$ python -q
>>> import numpy as np
>>> from numpy import linalg as LA
>>> np.set_printoptions(suppress=True, linewidth=200)
>>> def rd(a):
...     return np.round(a, 3) + 0
... 
>>> basis = np.array([[-4, 4, 3, 3], [4, 3, -3, 2]])
>>> rng = np.random.default_rng(18)
>>> arr = rng.normal(size=(19, 2)) @ basis + np.array([-1, 0, -1, -1])
>>> print(rd(arr))
[[-3.791 -5.12   1.093 -4.557]
 [-8.127 -0.628  4.345 -1.194]
 [-5.359 10.828  2.269  6.89 ]
 [ 2.719  0.274 -3.789 -0.937]
 [ 3.89  14.948 -4.667  9.503]
 [ 6.953 -0.498 -6.965 -1.64 ]
 [-4.189  1.232  1.392 -0.006]
 [-3.342  5.889  0.756  3.29 ]
 [-7.409  2.727  3.806  1.177]
 [ 0.59   1.175 -2.192 -0.218]
 [-1.012  0.128 -0.991 -0.908]
 [ 2.579 -2.695 -3.684 -3.052]
 [-1.996  0.567 -0.253 -0.56 ]
 [ 1.845  2.03  -3.134  0.349]
 [ 4.421 -0.545 -5.065 -1.583]
 [-0.161 -0.445 -1.629 -1.348]
 [ 3.36   1.934 -4.27   0.226]
 [-4.018  3.061  1.263  1.294]
 [ 8.18   3.815 -7.885  1.397]]
>>> print(np.argsort(-LA.norm(arr, axis=0).round(6), kind="stable")[:3])
[1 0 2]
>>> print(rd(LA.norm(arr, 2) / LA.norm(arr)))
0.711
>>> print(LA.cond(arr) > 100)
True
>>> U, sig, Vt = LA.svd(arr)
>>> V = Vt[:(sig > 1e-8).sum()]
>>> x = arr[17] + 3 * arr[4] + rng.integers(2) * np.eye(4)[2]
>>> print(rd(x))
[  7.651  47.905 -12.738  29.802]
>>> print(LA.matrix_rank(np.vstack([arr, x])))
3
>>> print(rd(V.T @ V))
[[ 0.918 -0.144 -0.119  0.201]
 [-0.144  0.748 -0.209  0.352]
 [-0.119 -0.209  0.827  0.292]
 [ 0.201  0.352  0.292  0.507]]
>>> print(rd(np.diag(V.T @ V)))
[0.918 0.748 0.827 0.507]
>>> U, sig, Vt = LA.svd(arr)
>>> print(rd(sig))
[25.707 24.535  6.587  0.   ]
>>> print(np.argmax(sig[:-1] / (sig[1:] + 1e-6)) + 1)
3
>>> Y = U[:, :3] @ np.diag(sig[:3]) @ Vt[:3]
>>> print(LA.matrix_rank(Y))
3
>>> print(rd(LA.norm(arr - Y) / LA.norm(arr)))
0.0
>>> print(rd(np.abs(arr - Y).max()))
0.0
>>> print(rd(Y))
[[-3.791 -5.12   1.093 -4.557]
 [-8.127 -0.628  4.345 -1.194]
 [-5.359 10.828  2.269  6.89 ]
 [ 2.719  0.274 -3.789 -0.937]
 [ 3.89  14.948 -4.667  9.503]
 [ 6.953 -0.498 -6.965 -1.64 ]
 [-4.189  1.232  1.392 -0.006]
 [-3.342  5.889  0.756  3.29 ]
 [-7.409  2.727  3.806  1.177]
 [ 0.59   1.175 -2.192 -0.218]
 [-1.012  0.128 -0.991 -0.908]
 [ 2.579 -2.695 -3.684 -3.052]
 [-1.996  0.567 -0.253 -0.56 ]
 [ 1.845  2.03  -3.134  0.349]
 [ 4.421 -0.545 -5.065 -1.583]
 [-0.161 -0.445 -1.629 -1.348]
 [ 3.36   1.934 -4.27   0.226]
 [-4.018  3.061  1.263  1.294]
 [ 8.18   3.815 -7.885  1.397]]
>>> print(rd(LA.norm(arr - Y, 2)), rd(sig[3]))
0.0 0.0
